$ ipython --no-banner

In [1]: import numpy as np

In [2]: np.set_printoptions(suppress=True, linewidth=120)

In [3]: Y = np.array([[1, 1], [1, -1]])

In [4]: rng = np.random.default_rng(23)

In [5]: J = np.kron(Y, np.kron(Y, Y))[rng.permutation(8)][:3]

In [6]: print(J)
[[ 1  1 -1 -1  1  1 -1 -1]
 [ 1 -1 -1  1  1 -1 -1  1]
 [ 1  1 -1 -1 -1 -1  1  1]]

In [7]: Y = J + rng.integers(-2, 3, (3, 1)) @ rng.integers(-2, 3, (1, 8))

In [8]: print(Y)
[[-3  1  1  1  3  5 -3 -3]
 [ 3 -1 -2  0  0 -3  0  2]
 [ 3  1 -2 -2 -2 -3  2  2]]

In [9]: print(np.linalg.matrix_rank(Y - J, tol=1e-8))
1

In [10]: vec = np.array([0, -2, 0, -2, -3, 3, 2, 3])

In [11]: print(np.sign((J @ vec).round(6)))
[-1 -1  1]

In [12]: print(np.linalg.norm(J @ vec) <= np.linalg.norm(J, 2) * np.linalg.norm(vec) + 1e-9)
True

In [13]: print(J @ vec)
[-5 -5  5]

In [14]: print((J @ vec).argmax())
2

In [15]: print(J @ (2 * vec))
[-10 -10  10]

In [16]: print((J * vec).sum(axis=1))
[-5 -5  5]

In [17]: Y = np.array([[-2, 1], [1, 1]])

In [18]: E = np.kron(np.eye(2, dtype=int), Y)

In [19]: print(E)
[[-2  1  0  0]
 [ 1  1  0  0]
 [ 0  0 -2  1]
 [ 0  0  1  1]]

In [20]: # symmetric

In [21]: T = np.stack([E, 4 * E, E[::-1]])

In [22]: print((T @ E.T).shape)
(3, 4, 4)

In [23]: print(T.sum(axis=0))
[[-10   5   1   1]
 [  5   5  -2   1]
 [  1   1 -10   5]
 [ -2   1   5   5]]

In [24]: print(np.linalg.matrix_rank(T))
[4 4 4]

In [25]: print(np.einsum("bij,cij->bc", T, T))
[[ 14  56   0]
 [ 56 224   0]
 [  0   0  14]]

In [26]: G = E.T @ E

In [27]: print(np.round(np.linalg.eigvalsh(G)[::-1], 1))
[5.3 5.3 1.7 1.7]

In [28]: print(np.allclose(G, G.T))
True

In [29]: print(G)
[[ 5 -1  0  0]
 [-1  2  0  0]
 [ 0  0  5 -1]
 [ 0  0 -1  2]]

In [30]: print(np.diag(G))
[5 2 5 2]

In [31]: print(np.linalg.matrix_rank(G))
4

In [32]: ang = np.deg2rad(90)

In [33]: A = np.eye(3)

In [34]: A[np.ix_([2, 1], [2, 1])] = [[np.cos(ang), -np.sin(ang)], [np.sin(ang), np.cos(ang)]]

In [35]: print(A.round(1) + 0)
[[ 1.  0.  0.]
 [ 0.  0.  1.]
 [ 0. -1.  0.]]

In [36]: Y = E / np.linalg.norm(E, axis=1, keepdims=True)

In [37]: G = Y @ Y.T

In [38]: print(np.degrees(np.arccos(np.clip(G[3, 1], -1, 1))))
90.0

In [39]: print(np.argwhere(np.triu(np.abs(G) > 0.95, 1)))
[]

In [40]: print(G.round(1))
[[ 1.  -0.3  0.   0. ]
 [-0.3  1.   0.   0. ]
 [ 0.   0.   1.  -0.3]
 [ 0.   0.  -0.3  1. ]]

In [41]: print((G - 2 * np.eye(4)).round(6).argmax(axis=1))
[2 2 0 0]

In [42]: print(G[3].round(1))
[ 0.   0.  -0.3  1. ]
